$ ipython --no-banner

In [1]: import numpy as np

In [2]: import numpy.linalg as la

In [3]: np.set_printoptions(suppress=True, linewidth=100)

In [4]: rd = lambda a: np.round(a, 1) + 0

In [5]: mat = np.load("a.npy")

In [6]: mat
Out[6]: 
array([[ 4,  4,  4,  4,  4,  4,  4,  4,  4,  4,  4,  4,  4],
       [ 4,  8,  8,  8,  8,  8,  8,  8,  8,  8,  8,  8,  8],
       [ 4,  8, 12, 12, 12, 12, 12, 12, 12, 12, 12, 12, 12],
       [ 4,  8, 12, 16, 16, 16, 16, 16, 16, 16, 16, 16, 16],
       [ 4,  8, 12, 16, 20, 20, 20, 20, 20, 20, 20, 20, 20],
       [ 4,  8, 12, 16, 20, 24, 24, 24, 24, 24, 24, 24, 24],
       [ 4,  8, 12, 16, 20, 24, 28, 28, 28, 28, 28, 28, 28],
       [ 4,  8, 12, 16, 20, 24, 28, 32, 32, 32, 32, 32, 32],
       [ 4,  8, 12, 16, 20, 24, 28, 32, 36, 36, 36, 36, 36],
       [ 4,  8, 12, 16, 20, 24, 28, 32, 36, 40, 40, 40, 40],
       [ 4,  8, 12, 16, 20, 24, 28, 32, 36, 40, 44, 44, 44],
       [ 4,  8, 12, 16, 20, 24, 28, 32, 36, 40, 44, 48, 48],
       [ 4,  8, 12, 16, 20, 24, 28, 32, 36, 40, 44, 48, 52]])

In [7]: u = np.array([1, -1, -3, 1, -3, -3, -1, 0, 1, -3, -3, 3, -2])

In [8]: A2 = mat + np.outer(u, np.eye(13)[9])

In [9]: rd(la.det(A2) / la.det(mat)), rd(1 + la.solve(mat, u)[9])
Out[9]: (np.float64(0.0), np.float64(0.0))

In [10]: x = np.array([2, 0, 1, 1, 0, 2, 0, 2, 2, 2, 1, 2, 1])

In [11]: rhs = mat @ x

In [12]: rhs
Out[12]: array([ 64, 120, 176, 228, 276, 324, 364, 404, 436, 460, 476, 488, 492])

In [13]: rd(la.solve(mat.T, mat[8]))
Out[13]: array([0., 0., 0., 0., 0., 0., 0., 0., 1., 0., 0., 0., 0.])

In [14]: la.solve(mat, rhs[:-1])
ValueError: solve1: Input operand 1 has a mismatch in its core dimension 0, with gufunc signature (m,m),(m)->(m) (size 12 is different from 13)


In [15]: M = np.loadtxt("w.csv", delimiter=",")

In [16]: rd(M)
Out[16]: 
array([[  1. ,   1.4,  -0.5,  -1.1,   0.3,  -0.2,  -0.2,  -0.4,   2.1,   1.3,  -0.8,   1.7,  -0.3,
          0.4,   2.5],
       [ -0.5,  -3.1,  -0.6,  -1.3,   0.9,   1.2,   0.9,  -0.2,   2.5,   1.8,  -0.2,   0.6,  -2.2,
         -1.2,   0. ],
       [ -1.2,   0.5,   0.6,  -1.5,  -0.6,  -1.8,  -0.5,   0.3,  -0.1,  -0.3,  -0.2,   1.3,   1.1,
         -1.4,  -0.4],
       [  0.5,  -1.8,  -0.9,  -1.1,   1.1,   1.3,   0.8,  -0.5,   3. ,   2.1,  -0.5,   0.9,  -2.1,
         -0.3,   1.4],
       [  1. ,   0.8,  -0.8,  -2.8,   0.8,  -0.3,   0. ,  -0.7,   4.5,   2.8,  -1.5,   3.4,  -1.2,
         -0.3,   3.8],
       [  1.6,   6.4,   0.5,   0.2,  -1.2,  -2.6,  -1.7,  -0.1,  -1.2,  -1.2,  -0.7,   1.5,   3.2,
          1.8,   2.8],
       [ -1.4, -12.3,  -2.1,  -1. ,   3.4,   6.4,   3.8,  -0.6,   5.7,   4.6,   0.6,  -1.7,  -8. ,
         -2.6,  -2.5],
       [ -2.3,   3. ,   1.5,  -5.1,  -1.5,  -5.5,  -1.7,   0.6,   1.2,   0.1,  -1.4,   5.1,   3.1,
         -3.5,   1. ],
       [  2.2,   1.2,  -1.2,  -1.2,   1.1,   1. ,   0.2,  -0.9,   4. ,   2.6,  -1.2,   2.1,  -1.6,
          1.2,   4.2]])

In [17]: # looks like rank 3

In [18]: [round(float(x), 1) for x in la.svd(M, compute_uv=False)[:3]]
Out[18]: [22.6, 14.0, 9.4]

In [19]: Uu, sv, VT = la.svd(M)

In [20]: evecs = VT[:(sv > 1e-8).sum()]

In [21]: rng = np.random.default_rng(16905)

In [22]: x = M[4] + 2 * M[2] + rng.integers(2) * np.eye(15)[10]

In [23]: rd(x)
Out[23]: array([-1.3,  1.8,  0.4, -5.9, -0.4, -4. , -1. ,  0. ,  4.3,  2.2, -1. ,  6. ,  1. , -3.2,  2.9])

In [24]: la.matrix_rank(np.vstack([M, x]))
Out[24]: np.int64(4)

In [25]: np.unique(M.round(6), axis=0).shape
Out[25]: (9, 15)

In [26]: la.lstsq(M[:-1].T, M[-1])[2]
Out[26]: np.int32(3)

In [27]: np.allclose(M[:-1].T @ la.lstsq(M[:-1].T, M[-1])[0], M[-1])
Out[27]: True

In [28]: Uu, sv, VT = la.svd(M)

In [29]: np.argmax(sv[:-1] / (sv[1:] + 1e-6)) + 1
Out[29]: np.int64(3)

In [30]: A2 = Uu[:, :3] @ np.diag(sv[:3]) @ VT[:3]

In [31]: rd(la.norm(M - A2, 2)), rd(sv[3])
Out[31]: (np.float64(0.0), np.float64(0.0))

In [32]: la.matrix_rank(A2)
Out[32]: np.int64(3)

In [33]: rd(A2)
Out[33]: 
array([[  1. ,   1.4,  -0.5,  -1.1,   0.3,  -0.2,  -0.2,  -0.4,   2.1,   1.3,  -0.8,   1.7,  -0.3,
          0.4,   2.5],
       [ -0.5,  -3.1,  -0.6,  -1.3,   0.9,   1.2,   0.9,  -0.2,   2.5,   1.8,  -0.2,   0.6,  -2.2,
         -1.2,   0. ],
       [ -1.2,   0.5,   0.6,  -1.5,  -0.6,  -1.8,  -0.5,   0.3,  -0.1,  -0.3,  -0.3,   1.3,   1.1,
         -1.4,  -0.4],
       [  0.5,  -1.8,  -0.9,  -1.1,   1.1,   1.3,   0.8,  -0.5,   3. ,   2.1,  -0.5,   0.9,  -2.1,
         -0.3,   1.4],
       [  1. ,   0.8,  -0.8,  -2.8,   0.8,  -0.3,   0. ,  -0.7,   4.5,   2.8,  -1.5,   3.4,  -1.2,
         -0.3,   3.8],
       [  1.6,   6.4,   0.5,   0.2,  -1.2,  -2.6,  -1.7,  -0.1,  -1.2,  -1.2,  -0.7,   1.5,   3.2,
          1.8,   2.8],
       [ -1.4, -12.3,  -2.1,  -1. ,   3.4,   6.4,   3.8,  -0.6,   5.7,   4.6,   0.5,  -1.8,  -8.1,
         -2.5,  -2.5],
       [ -2.3,   3. ,   1.5,  -5.1,  -1.5,  -5.5,  -1.7,   0.6,   1.2,   0.1,  -1.4,   5.1,   3.1,
         -3.5,   1. ],
       [  2.2,   1.2,  -1.2,  -1.2,   1.1,   1. ,   0.2,  -0.9,   4. ,   2.6,  -1.2,   2.1,  -1.6,
          1.2,   4.2]])

In [34]: ang = np.radians(45)

In [35]: r_ = np.eye(15)

In [36]: r_[14, 14] = r_[12, 12] = np.cos(ang)

In [37]: r_[14, 12], r_[12, 14] = -np.sin(ang), np.sin(ang)

In [38]: A2 = M @ r_.T

In [39]: rd(la.svd(M, compute_uv=False)), rd(la.svd(A2, compute_uv=False))
Out[39]: 
(array([22.6, 14. ,  9.4,  0. ,  0. ,  0. ,  0. ,  0. ,  0. ]),
 array([22.6, 14. ,  9.4,  0. ,  0. ,  0. ,  0. ,  0. ,  0. ]))

In [40]: rd(la.det(r_)), rd(np.trace(r_))
Out[40]: (np.float64(1.0), np.float64(14.4))

In [41]: m1 = np.load("out6.npy")

In [42]: m1
Out[42]: 
array([[ 3,  4,  5,  6,  7],
       [ 8,  9, 10, 11, 12],
       [13, 14, 15, 16, 17],
       [18, 19, 20, 21, 22],
       [23, 24, 25, 26, 27],
       [28, 29, 30, 31, 32],
       [33, 34, 35, 36, 37],
       [38, 39, 40, 41, 42],
       [43, 44, 45, 46, 47],
       [48, 49, 50, 51, 52]])

In [43]: Uu, sv, VT = la.svd(m1)

In [44]: evecs = VT[:(sv > 1e-8).sum()]

In [45]: x = m1[4] + 4 * m1[8] + rng.integers(2) * np.eye(5)[0]

In [46]: x
Out[46]: array([195., 200., 205., 210., 215.])

In [47]: np.allclose(evecs.T @ evecs @ x, x)
Out[47]: True

In [48]: rd(evecs.T @ evecs)
Out[48]: 
array([[ 0.6,  0.4,  0.2,  0. , -0.2],
       [ 0.4,  0.3,  0.2,  0.1,  0. ],
       [ 0.2,  0.2,  0.2,  0.2,  0.2],
       [ 0. ,  0.1,  0.2,  0.3,  0.4],
       [-0.2,  0. ,  0.2,  0.4,  0.6]])
